In [1]: import numpy as np

In [2]: import numpy.linalg as la

In [3]: np.set_printoptions(precision=4, suppress=True, linewidth=160)

In [4]: C = np.sign(np.array([[5, -3, -4, 2], [4, 0, -2, -2], [-1, -3, -3, -4], [-2, -4, -1, -2]]))

In [5]: A2 = (np.tril(C, -1) + np.eye(4)) @ (np.triu(C, 1) + np.eye(4))

In [6]: w = np.array([1, 2, -2, 3])

In [7]: feats = np.rint(A2 * w @ la.inv(A2)) + 0

In [8]: feats
Out[8]: 
array([[  2.,   7.,   5.,   3.],
       [  0.,  19.,  12.,   6.],
       [  0., -31., -19., -11.],
       [  0.,  -1.,  -2.,   2.]])

In [9]: hat = np.triu(np.array([[1, 0, 1, 1], [2, 0, 1, 2], [1, -1, 0, 2], [0, 0, 1, -1]]), 1) + np.eye(4)

In [10]: A2 = hat @ feats @ la.inv(hat)

In [11]: np.poly(A2)
Out[11]: array([  1.,  -4.,  -1.,  16., -12.])

In [12]: la.matrix_rank(A2)
Out[12]: np.int64(4)

In [13]: A2
Out[13]: 
array([[  2., -25.,   7.,  28.],
       [  0., -14.,   3.,  21.],
       [  0., -33.,  10.,  39.],
       [  0.,  -1.,  -1.,   6.]])

In [14]: hat @ feats - feats @ hat
Out[14]: 
array([[  0., -32., -30., -35.],
       [  0., -33., -42., -69.],
       [  0.,  -2.,  27., 104.],
       [  0.,   0.,   1.,   6.]])

In [15]: M = np.load("test19.npy")

In [16]: M
Out[16]: 
array([[ 0,  0,  1],
       [ 1,  0,  0],
       [ 0,  1,  2],
       [-2,  0,  1]])

In [17]: vec = np.array([5, 9, 9])

In [18]: rhs = M @ vec

In [19]: la.lstsq(M, rhs)[0]
Out[19]: array([5., 9., 9.])

In [20]: rng = np.random.default_rng(487)

In [21]: rhs = rhs + 0.1 * rng.normal(size=4)

In [22]: rhs
Out[22]: array([ 9.0349,  5.0844, 26.9961, -1.0619])

In [23]: c, *_ = la.lstsq(M, rhs)

In [24]: c.round()
Out[24]: array([5., 9., 9.])

In [25]: c
Out[25]: array([5.0604, 8.9022, 9.0469])

In [26]: [round(float(la.norm(la.solve(M.T @ M + lam * np.eye(3), M.T @ rhs))), 2) for lam in (0, 1, 10, 100)]
Out[26]: [13.66, 10.71, 4.28, 0.64]

In [27]: round(float(la.norm(rhs - M @ c)), 4)
Out[27]: 0.0294

In [28]: A2 = np.c_[M[:, :2] @ np.array([[2, 0], [2, -1]]), np.array([-4, -5, -2, 3])]

In [29]: A2
Out[29]: 
array([[ 0,  0, -4],
       [ 2,  0, -5],
       [ 2, -1, -2],
       [-4,  0,  3]])

In [30]: la.matrix_rank(np.c_[M, A2])
Out[30]: np.int64(4)

In [31]: np.round(la.norm(A2 - M @ la.lstsq(M, A2)[0], axis=0), 4) + 0
Out[31]: array([0.    , 0.    , 1.2247])

In [32]: la.norm(la.qr(M)[0].T @ A2, axis=0) ** 2 / ((A2 ** 2).sum(axis=0) + 1e-12)
Out[32]: array([1.    , 1.    , 0.9722])

In [33]: np.round(la.lstsq(M, A2[:, 0])[0], 4) + 0
Out[33]: array([2., 2., 0.])

In [34]: blk = np.stack([A2, 2 * A2, A2[::-1]])

In [35]: blk.sum(axis=0)
Out[35]: 
array([[ -4,   0,  -9],
       [  8,  -1, -17],
       [  8,  -3, -11],
       [-12,   0,   5]])

In [36]: la.norm(blk, axis=(1, 2))
Out[36]: array([ 8.8882, 17.7764,  8.8882])

In [37]: blk.shape
Out[37]: (3, 4, 3)

In [38]: M.mean(axis=0)
Out[38]: array([-0.25,  0.25,  1.  ])

In [39]: la.svd(M, compute_uv=False)
Out[39]: array([2.8174, 1.9663, 0.4421])

In [40]: M[4]
IndexError: index 4 is out of bounds for axis 0 with size 4


In [41]: np.count_nonzero(M)
Out[41]: np.int64(6)

In [42]: np.abs(M).max()
Out[42]: np.int64(2)

In [43]: M.shape
Out[43]: (4, 3)

In [44]: M.sum(axis=0)
Out[44]: array([-1,  1,  4])

In [45]: np.round(la.norm(M), 4)
Out[45]: np.float64(3.4641)

In [46]: la.matrix_rank(M)
Out[46]: np.int64(3)

In [47]: la.norm(M, axis=1)
Out[47]: array([1.    , 1.    , 2.2361, 2.2361])

In [48]: la.norm(M, axis=1).argmax()
Out[48]: np.int64(2)

In [49]: round(la.norm(M) ** 2 / la.norm(M, 2) ** 2, 4)
Out[49]: np.float64(1.5117)

In [50]: round(float(la.norm(M[1], 1)), 4), round(float(la.norm(M[1], np.inf)), 4)
Out[50]: (1.0, 1.0)

In [51]: round(la.norm(M, 1), 4), np.round(la.norm(M, np.inf), 4)
Out[51]: (np.float64(4.0), np.float64(3.0))

In [52]: data, _ = la.qr(np.array([[-1.0, 0.2, -1.5], [2.2, 2.1, -1.2], [1.0, 0.8, -1.4]]))

In [53]: data
Out[53]: 
array([[-0.3824, -0.9157,  0.1236],
       [ 0.8412, -0.4003, -0.3635],
       [ 0.3824, -0.035 ,  0.9233]])

In [54]: hat = np.triu(np.array([[1, 0, 1], [1, 1, 0], [2, 3, 0]]), 1) + np.eye(3)

In [55]: A2 = hat @ data @ la.inv(hat)

In [56]: np.round(la.det(A2), 4)
Out[56]: np.float64(1.0)

In [57]: np.round(np.trace(A2), 4), np.round(np.trace(data), 4)
Out[57]: (np.float64(0.1407), np.float64(0.1407))

In [58]: def softmax(z):
    ...:     e = np.exp(z - z.max(axis=-1, keepdims=True))
    ...:     return e / e.sum(axis=-1, keepdims=True)
    ...: 

In [59]: softmax(data[0] + -3)
Out[59]: array([0.3081, 0.1808, 0.5111])

In [60]: softmax(data[0])
Out[60]: array([0.3081, 0.1808, 0.5111])

In [61]: np.round(softmax(10 * data[0]), 4) + 0
Out[61]: array([0.0063, 0.    , 0.9937])

In [62]: att = data @ data.T / np.sqrt(3)

In [63]: softmax(att)
Out[63]: 
array([[0.4711, 0.2645, 0.2645],
       [0.2645, 0.4711, 0.2645],
       [0.2645, 0.2645, 0.4711]])

In [64]: softmax(att)[0] @ data
Out[64]: array([ 0.1435, -0.5465,  0.2063])

In [65]: la.cond(feats) > 100
Out[65]: np.True_

In [66]: [round(float(x), 4) for x in la.svd(feats, compute_uv=False)[:3]]
Out[66]: [45.4724, 2.8222, 2.072]

In [67]: round(la.norm(feats, 2) / la.norm(feats), 4)
Out[67]: np.float64(0.997)

In [68]: sigma = 5 * 0.9 ** np.arange(3)

In [69]: Q, _ = la.qr(np.array([[0.9, 1.4, 0.1], [-0.4, 1.0, -0.7], [-1.0, 0.0, 0.7]]))

In [70]: mat = rng.normal(size=(11, 3)) * sigma @ Q

In [71]: mat
Out[71]: 
array([[  3.8852,  -1.0352, -10.4133],
       [  2.8568,   0.2629,  -1.2203],
       [ -3.5966,  -2.8984,   1.1117],
       [  2.6279,  -0.8071,   0.4221],
       [  4.3641,   9.6444,   0.8337],
       [  0.2481,  -3.8857,  -8.9609],
       [  3.7708,  -1.0173,   0.7109],
       [ -6.0577,   4.1471,   0.9515],
       [ 10.9915,   5.1028,  -1.4771],
       [ -2.4059,  -0.0529,  -2.5899],
       [ -3.7313,   2.6781,  -2.6354]])

In [72]: C = mat[[9, 7]].astype(float)

In [73]: for _ in range(5):
    ...:     z = la.norm(mat[:, None] - C, axis=-1).argmin(axis=1)
    ...:     C = np.array([mat[z == j].mean(axis=0) for j in range(2)])
    ...: 

In [74]: z
Out[74]: array([0, 0, 0, 0, 1, 0, 0, 1, 0, 0, 0])

In [75]: C[1] - C[0]
Out[75]: array([-2.4742,  7.0794,  3.6762])
